>>> import numpy as np
>>> from numpy import linalg as LA
>>> np.set_printoptions(suppress=True, linewidth=200)
>>> data = np.load("block9.npy")
>>> data
array([[ 0., -3.,  0.,  9., -6., -7.],
       [-3.,  0.,  0.,  0.,  0.,  0.],
       [ 0.,  0.,  0.,  0.,  0.,  0.],
       [ 9.,  0.,  0.,  0.,  0.,  0.],
       [-6.,  0.,  0.,  0.,  0.,  0.],
       [-7.,  0.,  0.,  0.,  0.,  0.]])
>>> r0 = np.array([1, 0, 0])
>>> np.convolve(data[2], r0)
array([0., 0., 0., 0., 0., 0., 0., 0.])
>>> np.correlate(data[2], data[5], "full")
array([0., 0., 0., 0., 0., 0., 0., 0., 0., 0., 0.])
>>> np.array([np.convolve(row, r0, "same") for row in data])
array([[-3.,  0.,  9., -6., -7.,  0.],
       [ 0.,  0.,  0.,  0.,  0.,  0.],
       [ 0.,  0.,  0.,  0.,  0.,  0.],
       [ 0.,  0.,  0.,  0.,  0.,  0.],
       [ 0.,  0.,  0.,  0.,  0.,  0.],
       [ 0.,  0.,  0.,  0.,  0.,  0.]])
>>> E = np.load("sample17.npy")
>>> E
array([[-8.9, -2. ,  1. , -8. ,  7. ,  3. ],
       [ 2. , -5.9,  2. ,  3. , -4. ,  8. ],
       [-3. , -9. , -6.9, -4. ,  3. ,  8. ],
       [ 7. ,  0. ,  4. ,  9.1,  0. ,  7. ],
       [-9. ,  6. ,  8. ,  4. , -6.9,  9. ],
       [-9. , -2. ,  1. , -8. ,  7. ,  3.1]])
>>> A2 = E / LA.norm(E, axis=1, keepdims=True)
>>> gram = A2 @ A2.T
>>> np.argwhere(np.triu(np.abs(gram) > 0.95, 1))
array([[0, 5]])
>>> (gram - 2 * np.eye(6)).round(6).argmax(axis=1)
array([5, 3, 5, 1, 1, 0])
>>> (np.abs(gram) > 0.9).astype(int)
array([[1, 0, 0, 0, 0, 1],
       [0, 1, 0, 0, 0, 0],
       [0, 0, 1, 0, 0, 0],
       [0, 0, 0, 1, 0, 0],
       [0, 0, 0, 0, 1, 0],
       [1, 0, 0, 0, 0, 1]])
>>> round(np.degrees(np.arccos(np.clip(gram[2, 0], -1, 1))), 1)
np.float64(57.9)
>>> (E - E.T) / 2
array([[ 0. , -2. ,  2. , -7.5,  8. ,  6. ],
       [ 2. ,  0. ,  5.5,  1.5, -5. ,  5. ],
       [-2. , -5.5,  0. , -4. , -2.5,  3.5],
       [ 7.5, -1.5,  4. ,  0. , -2. ,  7.5],
       [-8. ,  5. ,  2.5,  2. ,  0. ,  1. ],
       [-6. , -5. , -3.5, -7.5, -1. ,  0. ]])
>>> np.round(LA.det(E), 1)
np.float64(-1441.7)
>>> np.allclose(E, E.T)
False
>>> np.allclose(E @ E.T, E.T @ E)
False
>>> W1 = np.array([[4, 3, 2, 2, 4],
...     [8, 1, 4, 6, 8],
...     [4, 2, 1, 8, 2],
...     [5, 7, 5, 6, 5],
...     [1, 8, 2, 4, 9],
...     [2, 9, 1, 1, 3]])
>>> beta = np.array([-3, -4, -2, 7, -8])
>>> act = np.maximum(E @ W1 + beta, 0)
>>> np.round((act > 0).mean(axis=0), 1)
array([0.3, 0.7, 0.3, 0.5, 0.3])
>>> cent = np.array([[-4, -6], [8, 0], [1, 3], [7, -2], [-5, -4]])
>>> (act @ cent).round(6).argmax(axis=1)
array([0, 0, 0, 0, 0, 0])
>>> X = np.loadtxt("test14.csv", delimiter=",")
>>> X.round(1) + 0
array([[ 0.4,  0.1, -0.6,  1.5,  1.8, -0.2],
       [ 1.5,  1.9, -0.3,  0.1, -0.8,  0.1],
       [ 0.7,  0.2,  0. , -1.6,  1.4, -1.5],
       [ 1.2, -1.8, -0.3,  1. , -0.4, -1.1]])
>>> X[4]
Traceback (most recent call last):
  File "<python-input-29>", line 1, in <module>
    X[4]
    ~^^^
IndexError: index 4 is out of bounds for axis 0 with size 4
>>> np.round(LA.svd(X, compute_uv=False), 1)
array([3. , 2.7, 2.4, 2.2])
>>> np.round(X.sum(axis=0), 1)
array([ 3.8,  0.4, -1.2,  1. ,  2. , -2.7])
>>> np.count_nonzero(X)
np.int64(24)
>>> LA.rank(X)
Traceback (most recent call last):
  File "<python-input-33>", line 1, in <module>
    LA.rank(X)
    ^^^^^^^
AttributeError: module 'numpy.linalg' has no attribute 'rank'
>>> np.round(np.abs(X).max(), 1)
np.float64(1.9)
>>> np.round(X - X[0], 1)
array([[ 0. ,  0. ,  0. ,  0. ,  0. ,  0. ],
       [ 1.1,  1.8,  0.2, -1.4, -2.7,  0.3],
       [ 0.3,  0.1,  0.6, -3.1, -0.5, -1.3],
       [ 0.9, -1.8,  0.2, -0.5, -2.2, -0.8]])
>>> blk = np.stack([X, 4 * X, X[::-1]])
>>> np.round(blk.sum(axis=0), 1) + 0
array([[ 3.1, -1.4, -3.2,  8.7,  8.9, -2.2],
       [ 8. ,  9.6, -1.7, -1.2, -2.7, -1.1],
       [ 5.1,  2.6, -0.3, -7.9,  6. , -7.4],
       [ 6.6, -8.7, -2.3,  6.6,  0. , -5.5]])
>>> blk.shape
(3, 4, 6)
>>> np.round(np.einsum("bij,cij->bc", blk, blk), 1)
array([[ 27. , 107.9,   3.3],
       [107.9, 431.6,  13.3],
       [  3.3,  13.3,  27. ]])
>>> np.round(LA.norm(blk, axis=(1, 2)), 1)
array([ 5.2, 20.8,  5.2])
>>> (blk @ X.T).shape
(3, 4, 4)
>>> LA.matrix_rank(blk.reshape(3, -1))
np.int64(2)
>>> t = np.radians(135)
>>> R = np.eye(6)
>>> R[2, 2] = R[1, 1] = np.cos(t)
>>> R[2, 1], R[1, 2] = -np.sin(t), np.sin(t)
>>> R.round(1)
array([[ 1. ,  0. ,  0. ,  0. ,  0. ,  0. ],
       [ 0. , -0.7,  0.7,  0. ,  0. ,  0. ],
       [ 0. , -0.7, -0.7,  0. ,  0. ,  0. ],
       [ 0. ,  0. ,  0. ,  1. ,  0. ,  0. ],
       [ 0. ,  0. ,  0. ,  0. ,  1. ,  0. ],
       [ 0. ,  0. ,  0. ,  0. ,  0. ,  1. ]])
>>> A2 = X @ R.T
>>> np.allclose(X @ X.T, A2 @ A2.T)
True
>>> np.allclose(LA.norm(X, axis=1), LA.norm(A2, axis=1))
True
>>> r0 = np.array([-1, 3, 3])
>>> np.round(np.polyval(r0, X[3]), 1)
array([ 5.2, -5.3,  1.8,  5. ,  1.8, -1.3])
>>> A2 = np.array([[-2, -6, 1], [6, 8, -2], [-5, -5, 9], [5, 8, 3], [-6, -2, -1]])
>>> feats = A2.T @ A2
>>> feats
array([[126, 137, -38],
       [137, 193, -41],
       [-38, -41,  96]])
>>> # equal to its transpose
>>> x0 = np.ones(3)
>>> for _ in range(5):
...     x0 = feats @ x0
...     x0 /= LA.norm(x0)
...     print(round(x0 @ feats @ x0, 1))
... 
294.9
313.3
314.6
314.7
314.7
>>> round(LA.eigvalsh(feats)[-1], 1)
np.float64(314.7)
>>> x0 = np.array([2, -6, 7])
>>> rhs = feats @ x0
>>> beta, lr = np.zeros(3), 1 / LA.norm(feats, 2) ** 2
>>> for i in range(5):
...     beta -= lr * feats.T @ (feats @ beta - rhs)
...     if i % 1 == 0: print(i, round(LA.norm(feats @ beta - rhs), 1))
... 
0 436.3
1 408.3
2 382.2
3 358.0
4 335.6
>>> np.round(LA.cond(feats), 1)
np.float64(17.3)
>>> beta.round(1)
array([-2.8, -3.5,  2.9])
